$ python3 -q
>>> import numpy as np
>>> from numpy import linalg as LA
>>> np.set_printoptions(precision=2, suppress=True, linewidth=120)
>>> tidy = lambda a: np.round(a, 2) + 0
>>> W0 = np.load("test14.npy")
>>> W0
array([[1, 0, 0, 0],
       [0, 0, 0, 0],
       [2, 0, 2, 0],
       [0, 2, 0, 1]])
>>> (W0 != 0).astype(int)
array([[1, 0, 0, 0],
       [0, 0, 0, 0],
       [1, 0, 1, 0],
       [0, 1, 0, 1]])
>>> tidy(LA.det(W0))
np.float64(0.0)
>>> np.flatnonzero(LA.matrix_power((W0 != 0) + (W0.T != 0) + np.eye(4), 4)[0])
array([0, 2])
>>> (LA.matrix_power((W0 != 0) + (W0.T != 0) + np.eye(4), 4) > 0).astype(int)
array([[1, 0, 1, 0],
       [0, 1, 0, 1],
       [1, 0, 1, 0],
       [0, 1, 0, 1]])
>>> LA.matrix_rank(W0, rtol=0.1)
np.int64(3)
>>> gram = W0.T @ W0
>>> tidy(LA.svd(W0, compute_uv=False) ** 2)
array([8.53, 5.  , 0.47, 0.  ])
>>> np.diag(gram)
array([5, 4, 4, 1])
>>> (W0 @ W0.T).shape
(4, 4)
>>> data = np.load("dump.npy")
>>> data
array([[ 0.18,  0.76, -0.28,  0.06,  0.16,  0.18],
       [ 1.3 ,  1.52, -0.58,  0.76,  1.92,  1.18],
       [-2.18, -1.62,  0.19, -0.01, -2.96, -1.32],
       [-1.84,  0.88, -0.83,  0.33, -2.76, -0.8 ]])
>>> U, sv, vt = LA.svd(data)
>>> tidy(sv)
array([5.95, 2.47, 0.57, 0.  ])
>>> np.argmax(sv[:-1] / (sv[1:] + 1e-6)) + 1
np.int64(3)
>>> M2 = U[:, :3] @ np.diag(sv[:3]) @ vt[:3]
>>> LA.matrix_rank(data, rtol=0.05)
np.int64(3)
>>> tidy(M2)
array([[ 0.18,  0.76, -0.28,  0.06,  0.16,  0.18],
       [ 1.3 ,  1.52, -0.58,  0.76,  1.92,  1.18],
       [-2.18, -1.62,  0.19, -0.01, -2.96, -1.32],
       [-1.84,  0.88, -0.83,  0.33, -2.76, -0.8 ]])
>>> tidy(np.abs(data - M2).max())
np.float64(0.0)
>>> r = LA.matrix_rank(M2)
>>> r
np.int64(3)
>>> null = LA.svd(M2)[2][r:].T
>>> tidy(M2 @ null)
array([[0., 0., 0.],
       [0., 0., 0.],
       [0., 0., 0.],
       [0., 0., 0.]])
>>> [int(LA.matrix_rank(M2[:i])) for i in range(1, len(M2) + 1)]
[1, 2, 3, 3]
>>> np.allclose(M2 @ null, 0)
True
>>> null.shape
(6, 3)
>>> U, sv, vt = LA.svd(data)
>>> V = vt[:(sv > 1e-8).sum()]
>>> rng = np.random.default_rng(74)
>>> vec = data[0] + 2 * data[2] + rng.integers(2) * np.eye(6)[3]
>>> tidy(vec)
array([-4.18, -2.48,  0.1 ,  0.04, -5.76, -2.46])
>>> np.allclose(V.T @ V @ vec, vec)
True
>>> tidy(LA.norm(vec - V.T @ V @ vec))
np.float64(0.0)
>>> theta = np.radians(36)
>>> r_ = np.eye(6)
>>> r_[4, 4] = r_[1, 1] = np.cos(theta)
>>> r_[4, 1], r_[1, 4] = -np.sin(theta), np.sin(theta)
>>> tidy(r_)
array([[ 1.  ,  0.  ,  0.  ,  0.  ,  0.  ,  0.  ],
       [ 0.  ,  0.81,  0.  ,  0.  ,  0.59,  0.  ],
       [ 0.  ,  0.  ,  1.  ,  0.  ,  0.  ,  0.  ],
       [ 0.  ,  0.  ,  0.  ,  1.  ,  0.  ,  0.  ],
       [ 0.  , -0.59,  0.  ,  0.  ,  0.81,  0.  ],
       [ 0.  ,  0.  ,  0.  ,  0.  ,  0.  ,  1.  ]])
>>> M2 = data @ r_.T
>>> tidy(M2)
array([[ 0.18,  0.71, -0.28,  0.06, -0.32,  0.18],
       [ 1.3 ,  2.36, -0.58,  0.76,  0.66,  1.18],
       [-2.18, -3.05,  0.19, -0.01, -1.44, -1.32],
       [-1.84, -0.91, -0.83,  0.33, -2.75, -0.8 ]])
>>> tidy(np.abs(M2 - data).max(axis=0))
array([0.  , 1.79, 0.  , 0.  , 1.52, 0.  ])
>>> np.allclose(LA.norm(data, axis=1), LA.norm(M2, axis=1))
True
>>> np.argsort(-LA.norm(M2, axis=0).round(6), kind="stable")[:3]
array([1, 4, 0])
>>> tidy(LA.norm(M2, 2) / LA.norm(M2))
np.float64(0.92)
>>> LA.matrix_rank(M2, rtol=0.1)
np.int64(2)
>>> K = np.diag(np.array([2, 3, 2])) + 4 * np.eye(3, k=1) + 4 * np.eye(3, k=-1)
>>> K
array([[2., 4., 0.],
       [4., 3., 4.],
       [0., 4., 2.]])
>>> # equal to its transpose
>>> hat = np.triu(np.array([[-1, 2, 1], [3, 0, 3], [-2, 1, -3]]), 1) + np.eye(3)
>>> M2 = hat @ K @ LA.inv(hat)
>>> np.trace(M2), np.trace(K)
(np.float64(7.0), np.float64(7.0))
>>> hat @ K - K @ hat
array([[  8.,   6.,  -4.],
       [  0.,   4.,  -7.],
       [  0.,   0., -12.]])
>>> X = np.array([[-0.5, 0.2, 0.4],
...     [0.7, -1.4, 0.2],
...     [0.1, 1.7, -1.7],
...     [0.2, -0.1, -0.4],
...     [-0.7, 1.1, 0.4],
...     [-1.9, -0.7, -3.4],
...     [0.1, 0.2, 0.7],
...     [0.7, -1.1, -1.7],
...     [1.0, 1.0, -0.8],
...     [0.5, 0.3, -1.9],
...     [1.7, -1.1, 1.0],
...     [2.5, -0.8, 0.2],
...     [-1.0, -0.7, -0.3],
...     [0.2, -1.6, -1.9],
...     [-1.9, 0.0, 0.2],
...     [-0.2, -0.6, 0.4],
...     [1.6, 2.6, -0.2],
...     [-0.7, 0.6, -1.8],
...     [0.5, 0.5, 0.6],
...     [-0.6, -0.5, 0.8],
...     [0.1, 0.9, 0.3],
...     [-1.6, 0.3, 0.1],
...     [-0.3, 1.1, 2.2],
...     [-0.8, 0.3, -0.3],
...     [1.0, 0.7, 1.0],
...     [-0.8, -0.4, -0.1],
...     [0.4, 0.2, -0.8]])
>>> X[:, 2] = 4 * X[:, 1] + 0.02 * rng.normal(size=27)
>>> tidy(X)
array([[-0.5 ,  0.2 ,  0.8 ],
       [ 0.7 , -1.4 , -5.59],
       [ 0.1 ,  1.7 ,  6.8 ],
       [ 0.2 , -0.1 , -0.42],
       [-0.7 ,  1.1 ,  4.39],
       [-1.9 , -0.7 , -2.8 ],
       [ 0.1 ,  0.2 ,  0.8 ],
       [ 0.7 , -1.1 , -4.4 ],
       [ 1.  ,  1.  ,  4.02],
       [ 0.5 ,  0.3 ,  1.23],
       [ 1.7 , -1.1 , -4.38],
       [ 2.5 , -0.8 , -3.21],
       [-1.  , -0.7 , -2.8 ],
       [ 0.2 , -1.6 , -6.39],
       [-1.9 ,  0.  ,  0.  ],
       [-0.2 , -0.6 , -2.42],
       [ 1.6 ,  2.6 , 10.37],
       [-0.7 ,  0.6 ,  2.4 ],
       [ 0.5 ,  0.5 ,  2.03],
       [-0.6 , -0.5 , -1.99],
       [ 0.1 ,  0.9 ,  3.62],
       [-1.6 ,  0.3 ,  1.2 ],
       [-0.3 ,  1.1 ,  4.4 ],
       [-0.8 ,  0.3 ,  1.18],
       [ 1.  ,  0.7 ,  2.83],
       [-0.8 , -0.4 , -1.62],
       [ 0.4 ,  0.2 ,  0.81]])
>>> U, sv, vt = LA.svd(W0)
>>> np.argmax(sv[:-1] / (sv[1:] + 1e-6)) + 1
np.int64(3)
>>> M2 = U[:, :3] @ np.diag(sv[:3]) @ vt[:3]
>>> LA.matrix_rank(M2)
np.int64(3)
>>> dist = LA.norm(X[:, None] - X[None], axis=-1)
>>> tidy(dist[:5, :5])
array([[ 0.  ,  6.7 ,  6.21,  1.44,  3.71],
       [ 6.7 ,  0.  , 12.78,  5.35, 10.38],
       [ 6.21, 12.78,  0.  ,  7.43,  2.6 ],
       [ 1.44,  5.35,  7.43,  0.  ,  5.04],
       [ 3.71, 10.38,  2.6 ,  5.04,  0.  ]])
>>> LA.matrix_rank(dist ** 2)
np.int64(5)
>>> W1 = np.array([[0, 3, 0, 1], [3, 0, 0, 1], [3, 1, 0, 1]])
>>> c = np.array([0, 1, 2, 0])
>>> H = np.maximum(X @ W1 + c, 0)
>>> (H > 0).astype(int)
array([[1, 1, 1, 1],
       [0, 0, 1, 0],
       [1, 1, 1, 1],
       [0, 1, 1, 0],
       [1, 1, 1, 1],
       [0, 0, 1, 0],
       [1, 1, 1, 1],
       [0, 0, 1, 0],
       [1, 1, 1, 1],
       [1, 1, 1, 1],
       [0, 1, 1, 0],
       [0, 1, 1, 0],
       [0, 0, 1, 0],
       [0, 0, 1, 0],
       [1, 0, 1, 0],
       [0, 0, 1, 0],
       [1, 1, 1, 1],
       [1, 1, 1, 1],
       [1, 1, 1, 1],
       [0, 0, 1, 0],
       [1, 1, 1, 1],
       [1, 0, 1, 0],
       [1, 1, 1, 1],
       [1, 0, 1, 1],
       [1, 1, 1, 1],
       [0, 0, 1, 0],
       [1, 1, 1, 1]])
>>> tidy((H > 0).mean(axis=0))
array([0.59, 0.59, 1.  , 0.52])
>>> basis = np.array([[-2, 1], [2, 1], [2, -2], [1, -2]])
>>> W1 @ basis
array([[ 7,  1],
       [-5,  1],
       [-3,  2]])
>>> (H @ basis).round(6).argmax(axis=1)
array([0, 0, 1, 0, 1, 0, 0, 0, 1, 0, 0, 0, 0, 0, 0, 0, 1, 1, 1, 0, 1, 1, 1, 1, 1, 0, 0])
>>> z = X[:, 0] > np.median(X[:, 0])
>>> u = X[z].mean(axis=0) - X[~z].mean(axis=0)
>>> ((X - X.mean(axis=0)) @ u > 0).astype(int)
array([0, 1, 0, 1, 0, 1, 0, 1, 0, 0, 1, 1, 1, 1, 0, 1, 0, 0, 0, 1, 0, 0, 0, 0, 0, 1, 1])
>>> tidy(u)
array([ 1.63, -0.3 , -1.19])
>>> np.argsort(-np.abs(u).round(6), kind="stable")
array([0, 2, 1])
>>> F = 3 * np.eye(3) + np.ones((3, 3))
>>> F
array([[4., 1., 1.],
       [1., 4., 1.],
       [1., 1., 4.]])
>>> # symmetric
>>> F @ np.ones(3)
array([6., 6., 6.])
>>> np.sort(np.abs(np.fft.fft(F[0]))), tidy(np.sort(LA.svd(F, compute_uv=False)))
(array([3., 3., 6.]), array([3., 3., 6.]))
>>> vec = np.ones(3)
>>> for _ in range(6):
...     vec = F @ vec
...     vec /= LA.norm(vec)
...     print(round(vec @ F @ vec, 2))
... 
6.0
6.0
6.0
6.0
6.0
6.0
>>> tidy(vec)
array([0.58, 0.58, 0.58])
>>> F @ F
array([[18.,  9.,  9.],
       [ 9., 18.,  9.],
       [ 9.,  9., 18.]])
>>> hat = np.triu(np.array([[0, -1, -1], [-1, -1, 2], [-2, -1, 2]]), 1) + np.eye(3)
>>> M2 = hat @ F @ LA.inv(hat)
>>> tidy(np.poly(M2))
array([  1., -12.,  45., -54.])
>>> M2
array([[ 2., -2.,  2.],
       [ 3.,  9., -6.],
       [ 1.,  2.,  1.]])
>>> W1 = np.array([[2, 1, 1, -1, -2], [-1, 0, -2, 2, 0], [-2, 2, -1, -1, 1]])
>>> c = np.array([0, 2, -3, -5, 4])
>>> H = np.maximum(M2 @ W1 + c, 0)
>>> H
array([[ 2.,  8.,  1.,  0.,  2.],
       [ 9.,  0.,  0., 16.,  0.],
       [ 0.,  5.,  0.,  0.,  3.]])
>>> (H > 0).astype(int)
array([[1, 1, 1, 0, 1],
       [1, 0, 0, 1, 0],
       [0, 1, 0, 0, 1]])
>>> basis = np.array([[1, -1], [2, 2], [2, -1], [2, 0], [0, 2]])
>>> W1 @ basis
array([[ 4, -5],
       [-1,  3],
       [-2,  9]])
>>> (H @ basis).round(6).argmax(axis=1)
array([0, 0, 1])
>>> H @ basis
array([[20., 17.],
       [41., -9.],
       [10., 16.]])
>>> Q, _ = LA.qr(np.array([[0.2, 1.7, 0.1], [2.0, 1.4, 1.4], [2.2, 1.0, 0.2]]))
>>> vals = np.array([1, 1, 1])
>>> A = Q @ np.diag(vals) @ Q.T
>>> tidy(A)
array([[1., 0., 0.],
       [0., 1., 0.],
       [0., 0., 1.]])
>>> gram = F.T @ F
>>> gram
array([[18.,  9.,  9.],
       [ 9., 18.,  9.],
       [ 9.,  9., 18.]])
>>> np.allclose(gram, gram.T)
True
>>> L = LA.cholesky(F)
>>> tidy(np.diag(L) ** 2)
array([4.  , 3.75, 3.6 ])
>>> LA.eigvalsh(F).min() > 0
np.True_
>>> tidy(L @ L.T)
array([[4., 1., 1.],
       [1., 4., 1.],
       [1., 1., 4.]])
>>> E = np.loadtxt("case5.csv", delimiter=",")
>>> E
array([[ 4.09,  1.  ,  0.4 ],
       [ 6.46,  1.6 ,  1.6 ],
       [ 3.42,  0.9 , -1.5 ],
       [-1.95, -0.5 ,  1.9 ],
       [-1.54, -0.4 ,  0.2 ],
       [-3.67, -0.9 , -0.2 ],
       [ 3.6 ,  0.9 ,  0.5 ],
       [-6.48, -1.6 , -0.3 ],
       [ 3.63,  0.9 , -1.9 ],
       [-4.89, -1.2 ,  0.8 ],
       [ 0.04,  0.  ,  0.2 ],
       [12.39,  3.1 ,  1.3 ],
       [ 4.15,  1.1 , -0.8 ],
       [-3.59, -0.9 , -1.2 ],
       [-3.06, -0.8 ,  1.8 ],
       [-2.93, -0.7 , -0.2 ],
       [ 4.57,  1.1 , -0.7 ],
       [-0.88, -0.2 , -1.  ],
       [ 0.44,  0.1 ,  1.7 ],
       [ 1.42,  0.3 , -1.1 ],
       [-2.31, -0.6 , -2.5 ],
       [ 3.14,  0.8 ,  1.4 ],
       [ 0.21,  0.  ,  2.  ],
       [ 3.4 ,  0.9 , -1.4 ],
       [ 3.59,  0.9 , -0.3 ],
       [ 6.71,  1.7 ,  0.4 ],
       [ 5.03,  1.3 ,  1.6 ],
       [ 1.1 ,  0.3 ,  2.1 ],
       [ 6.27,  1.6 , -0.4 ],
       [-3.01, -0.8 , -0.2 ],
       [-1.31, -0.3 , -0.3 ]])
>>> M2 = np.c_[E[:, :2] @ np.array([[4, 8], [-8, -7]]), np.array([0, 1, 3, 2, 2, 2, 3, 2, 1, 2, 2, 1, 2, 2, 1, 2, 3, 3, 0, 0, 1, 0, 1, 3, 0, 1, 3, 2, 1, 0, 0])]
>>> tidy(M2)
array([[  8.36,  25.72,   0.  ],
       [ 13.04,  40.48,   1.  ],
       [  6.48,  21.06,   3.  ],
       [ -3.8 , -12.1 ,   2.  ],
       [ -2.96,  -9.52,   2.  ],
       [ -7.48, -23.06,   2.  ],
       [  7.2 ,  22.5 ,   3.  ],
       [-13.12, -40.64,   2.  ],
       [  7.32,  22.74,   1.  ],
       [ -9.96, -30.72,   2.  ],
       [  0.16,   0.32,   2.  ],
       [ 24.76,  77.42,   1.  ],
       [  7.8 ,  25.5 ,   2.  ],
       [ -7.16, -22.42,   2.  ],
       [ -5.84, -18.88,   1.  ],
       [ -6.12, -18.54,   2.  ],
       [  9.48,  28.86,   3.  ],
       [ -1.92,  -5.64,   3.  ],
       [  0.96,   2.82,   0.  ],
       [  3.28,   9.26,   0.  ],
       [ -4.44, -14.28,   1.  ],
       [  6.16,  19.52,   0.  ],
       [  0.84,   1.68,   1.  ],
       [  6.4 ,  20.9 ,   3.  ],
       [  7.16,  22.42,   0.  ],
       [ 13.24,  41.78,   1.  ],
       [  9.72,  31.14,   3.  ],
       [  2.  ,   6.7 ,   2.  ],
       [ 12.28,  38.96,   1.  ],
       [ -5.64, -18.48,   0.  ],
       [ -2.84,  -8.38,   0.  ]])
>>> LA.matrix_rank(np.c_[E, M2])
np.int64(4)
>>> LA.matrix_rank(M2)
np.int64(3)
>>> tidy(LA.norm(M2 - E @ LA.lstsq(E, M2)[0], axis=0))
array([0.  , 0.  , 9.45])
